>>> import numpy as np
>>> from numpy import linalg as LA
>>> np.set_printoptions(precision=1, suppress=True, linewidth=160)
>>> arr = np.load("data.npy")
>>> arr
array([[ 4., -1.,  2.,  1.],
       [-1.,  4., -2., -1.],
       [ 2., -2.,  7.,  2.],
       [ 1., -1.,  2.,  4.]])
>>> low = LA.cholesky(arr)
>>> low @ low.T
array([[ 4., -1.,  2.,  1.],
       [-1.,  4., -2., -1.],
       [ 2., -2.,  7.,  2.],
       [ 1., -1.,  2.,  4.]])
>>> LA.eigvalsh(arr).min() > 0
np.True_
>>> np.kron(np.eye(2, dtype=int), arr)
array([[ 4., -1.,  2.,  1.,  0., -0.,  0.,  0.],
       [-1.,  4., -2., -1., -0.,  0., -0., -0.],
       [ 2., -2.,  7.,  2.,  0., -0.,  0.,  0.],
       [ 1., -1.,  2.,  4.,  0., -0.,  0.,  0.],
       [ 0., -0.,  0.,  0.,  4., -1.,  2.,  1.],
       [-0.,  0., -0., -0., -1.,  4., -2., -1.],
       [ 0., -0.,  0.,  0.,  2., -2.,  7.,  2.],
       [ 0., -0.,  0.,  0.,  1., -1.,  2.,  4.]])
>>> round(LA.det(arr[::-1]), 1)
np.float64(270.0)
>>> np.einsum("ij,ji->", arr, arr)
np.float64(127.0)
>>> np.poly(arr)
array([   1.,  -19.,  117., -297.,  270.])
>>> round(float(LA.det(2 * arr)), 1), round(LA.det(arr), 1)
(4320.0, np.float64(270.0))
>>> round(float(LA.eigvals(arr).sum().real), 1)
19.0
>>> rng = np.random.default_rng(9191)
>>> idx = rng.permutation(4)
>>> idx
array([3, 1, 0, 2])
>>> Y = arr[idx][:, idx]
>>> round(float(LA.det(Y)), 1), round(float(LA.det(arr[idx])), 1)
(270.0, 270.0)
>>> np.sort(np.abs(LA.eigvals(arr)))
array([ 3.,  3.,  3., 10.])
>>> round(np.abs(LA.eigvals(arr)).max(), 1)
np.float64(10.0)
>>> (arr - arr.T) / 2
array([[0., 0., 0., 0.],
       [0., 0., 0., 0.],
       [0., 0., 0., 0.],
       [0., 0., 0., 0.]])
>>> x0 = np.ones(4)
>>> for _ in range(6):
...     x0 = arr @ x0
...     x0 /= LA.norm(x0)
...     print(round(x0 @ arr @ x0, 1))
... 
8.9
9.9
10.0
10.0
10.0
10.0
>>> x0
array([ 0.4, -0.4,  0.8,  0.4])
>>> m1 = np.array([[7.5, -6.2, 1.5],
...     [7.1, -11.8, 6.9],
...     [5.1, -12.6, -0.9],
...     [6.4, 3.7, -5.9],
...     [-3.5, -3.8, 5.9],
...     [-7.5, -8.9, 9.8],
...     [-0.4, -1.7, 6.9],
...     [-1.8, -8.5, -4.7],
...     [-3.6, 5.5, 5.9],
...     [0.8, 2.6, -4.8],
...     [-0.9, 4.1, 2.2],
...     [-3.9, -0.2, -0.5],
...     [2.4, 2.9, -2.0],
...     [-2.6, -1.1, 7.6]])
>>> Xc = (m1 - m1.mean(axis=0)) / m1.std(axis=0)
>>> Xc.std(axis=0)
array([1., 1., 1.])
>>> np.argwhere(np.abs(Xc) > 2)
array([], shape=(0, 2), dtype=int64)
>>> beta = LA.lstsq(np.delete(Xc, 1, axis=1), Xc[:, 1])[0]
>>> np.round(1 - np.var(Xc[:, 1] - np.delete(Xc, 1, axis=1) @ beta), 1)
np.float64(0.2)
>>> gram = np.cov(m1, rowvar=False)
>>> np.argsort(-m1.std(axis=0).round(6), kind="stable")
array([1, 2, 0])
>>> LA.eigvalsh(gram)[::-1]
array([41.5, 34.2, 11.2])
>>> np.polyfit(m1[:, 2], m1[:, 0], 1)
array([-0.4,  1.1])
>>> gram
array([[ 22. ,  -5.6, -10. ],
       [ -5.6,  37.7,  -7.4],
       [-10. ,  -7.4,  27.3]])
>>> np.round(np.corrcoef(m1[:, 2], m1[:, 0])[0, 1], 1)
np.float64(-0.4)
>>> gram.shape
(3, 3)
>>> np.argwhere(np.triu(np.abs(np.corrcoef(m1.T)) > 0.8, 1))
array([], shape=(0, 2), dtype=int64)
>>> basis = m1[[4, 8]].astype(float)
>>> for _ in range(6):
...     idx = LA.norm(m1[:, None] - basis, axis=-1).argmin(axis=1)
...     basis = np.array([m1[idx == j].mean(axis=0) for j in range(2)])
... 
>>> idx
array([0, 0, 0, 1, 0, 0, 0, 0, 1, 1, 1, 1, 1, 0])
>>> basis[1] - basis[0]
array([-0.3,  9.9, -5. ])
>>> np.bincount(idx)
array([8, 6])
>>> np.abs(basis[1] - basis[0]).argmax()
np.int64(1)
>>> Y = np.c_[m1[:, :1] @ np.array([[7]]), np.array([-1, 2, -2, -2, -3, 0, -1, 0, 2, -3, 1, -1, 0, -2])]
>>> Y
array([[ 52.5,  -1. ],
       [ 49.7,   2. ],
       [ 35.7,  -2. ],
       [ 44.8,  -2. ],
       [-24.5,  -3. ],
       [-52.5,   0. ],
       [ -2.8,  -1. ],
       [-12.6,   0. ],
       [-25.2,   2. ],
       [  5.6,  -3. ],
       [ -6.3,   1. ],
       [-27.3,  -1. ],
       [ 16.8,   0. ],
       [-18.2,  -2. ]])
>>> LA.norm(LA.qr(m1)[0].T @ Y, axis=0) ** 2 / ((Y ** 2).sum(axis=0) + 1e-12)
array([1. , 0.1])
>>> LA.matrix_rank(np.c_[m1, Y])
np.int64(4)
>>> A = np.load("layer19.npy")
>>> A
array([[16,  7, -7],
       [ 2, 31, -2],
       [ 5,  7,  0]])
>>> Y = np.array([[1, 0], [0, 1], [1, 2]])
>>> np.einsum("ik,kj->ij", A, Y)
array([[ 9, -7],
       [ 0, 27],
       [ 5,  7]])
>>> LA.matrix_rank(A @ Y)
np.int64(2)
>>> def softmax(z):
...     e = np.exp(z - z.max(axis=-1, keepdims=True))
...     return e / e.sum(axis=-1, keepdims=True)
... 
>>> softmax(A).sum(axis=1)
array([1., 1., 1.])
>>> np.round(softmax(10 * A[1]), 1) + 0
array([0., 1., 0.])
>>> np.round(softmax(A[1] + -1), 1) + 0
array([0., 1., 0.])
>>> S = A @ A.T / np.sqrt(3)
>>> softmax(S).round(6).argmax(axis=1)
array([0, 1, 1])
>>> softmax(S)[1] @ A
array([ 2., 31., -2.])
>>> idx = rng.permutation(3)
>>> idx
array([1, 0, 2])
>>> Y = A[idx][:, idx]
>>> np.allclose(Y, A)
False
>>> np.sort(np.abs(LA.eigvals(Y)))
array([ 2.8, 13.1, 31.1])
>>> Y
array([[31,  2, -2],
       [ 7, 16, -7],
       [ 7,  5,  0]])
>>> np.diag(Y)
array([31, 16,  0])
>>> P = m1 @ LA.solve(m1.T @ m1, m1.T)
>>> np.allclose(P @ P, P)
True
>>> np.round(LA.eigvalsh(P), 1) + 0
array([0., 0., 0., 0., 0., 0., 0., 0., 0., 0., 0., 1., 1., 1.])
>>> F = np.load("x.npy")
>>> F
array([[-2, -2, -6],
       [-3, -2, -9],
       [-3, -2, -9]])
>>> f = np.array([-1, 0, -2])
>>> np.correlate(F[1], F[0], "full")
array([18, 18, 64, 22, 18])
>>> np.array([np.convolve(row, f, "same") for row in F])
array([[ 2, 10,  4],
       [ 2, 15,  4],
       [ 2, 15,  4]])
>>> np.convolve(F[1], f)
array([ 3,  2, 15,  4, 18])
>>> np.cross(F[1, :3], F[0, :3])
array([-6,  0,  2])
>>> np.polyval(f, F[1])
array([-11,  -6, -83])
>>> LA.matrix_rank(F, rtol=0.1)
np.int64(1)
>>> np.argsort(-LA.norm(F, axis=0).round(6), kind="stable")[:3]
array([2, 0, 1])
>>> x0 = np.array([3, 1, 3])
>>> (F @ x0).argmax()
np.int64(0)
>>> np.sign((F @ x0).round(6))
array([-1, -1, -1])
>>> F @ np.ones(3)
array([-10., -14., -14.])
>>> LA.norm(F @ x0) <= LA.norm(F, 2) * LA.norm(x0) + 1e-9
np.True_
>>> F * x0
array([[ -6,  -2, -18],
       [ -9,  -2, -27],
       [ -9,  -2, -27]])
>>> F @ np.eye(3)[2]
array([-6., -9., -9.])
>>> (F * x0).sum(axis=1)
array([-26, -38, -38])
>>> F @ x0
array([-26, -38, -38])
>>> left, sv, Vt = LA.svd(F)
>>> vecs = Vt[:(sv > 1e-8).sum()]
>>> x0 = F[2] + -3 * F[1] + rng.integers(2) * np.eye(3)[0]
>>> x0
array([ 7.,  4., 18.])
>>> np.round(LA.norm(x0 - vecs.T @ vecs @ x0), 1)
np.float64(0.9)
>>> LA.matrix_rank(np.vstack([F, x0]))
np.int64(3)
>>> Y = np.array([[7, -3], [9, 3]])
>>> basis = np.array([[0, 1, 2], [1, 1, 0], [0, 1, 0]])
>>> J = np.kron(Y, basis)
>>> J
array([[ 0,  7, 14,  0, -3, -6],
       [ 7,  7,  0, -3, -3,  0],
       [ 0,  7,  0,  0, -3,  0],
       [ 0,  9, 18,  0,  3,  6],
       [ 9,  9,  0,  3,  3,  0],
       [ 0,  9,  0,  0,  3,  0]])
>>> f, v = J[1], J[4]
>>> f @ v
np.int64(108)
>>> p = (f @ v) / (f @ f) * f
>>> np.outer(f, v)
array([[ 63,  63,   0,  21,  21,   0],
       [ 63,  63,   0,  21,  21,   0],
       [  0,   0,   0,   0,   0,   0],
       [-27, -27,   0,  -9,  -9,   0],
       [-27, -27,   0,  -9,  -9,   0],
       [  0,   0,   0,   0,   0,   0]])
>>> np.round(LA.norm(f + v) ** 2 + LA.norm(f - v) ** 2, 1)
np.float64(592.0)
>>> round(LA.norm(F, 2), 1)
np.float64(15.2)
>>> round(float(LA.norm(F, "nuc")), 1)
15.8
>>> LA.norm(F, axis=1).argmax()
np.int64(1)
>>> np.round(LA.norm(F) ** 2 / LA.norm(F, 2) ** 2, 1)
np.float64(1.0)
>>> np.round(LA.norm(F[0], 1), 1), round(float(LA.norm(F[0], np.inf)), 1)
(np.float64(10.0), 6.0)
>>> LA.norm(F, axis=0)
array([ 4.7,  3.5, 14.1])
>>> LA.norm(F, axis=1)
array([6.6, 9.7, 9.7])
>>> x0 = np.array([0, 1, 1, 0, 2, 2])
>>> target = J @ x0
>>> target
array([ 3,  1,  1, 45, 15, 15])
>>> np.round(LA.solve(J, 3 * target), 1) + 0
array([0., 3., 3., 0., 6., 6.])
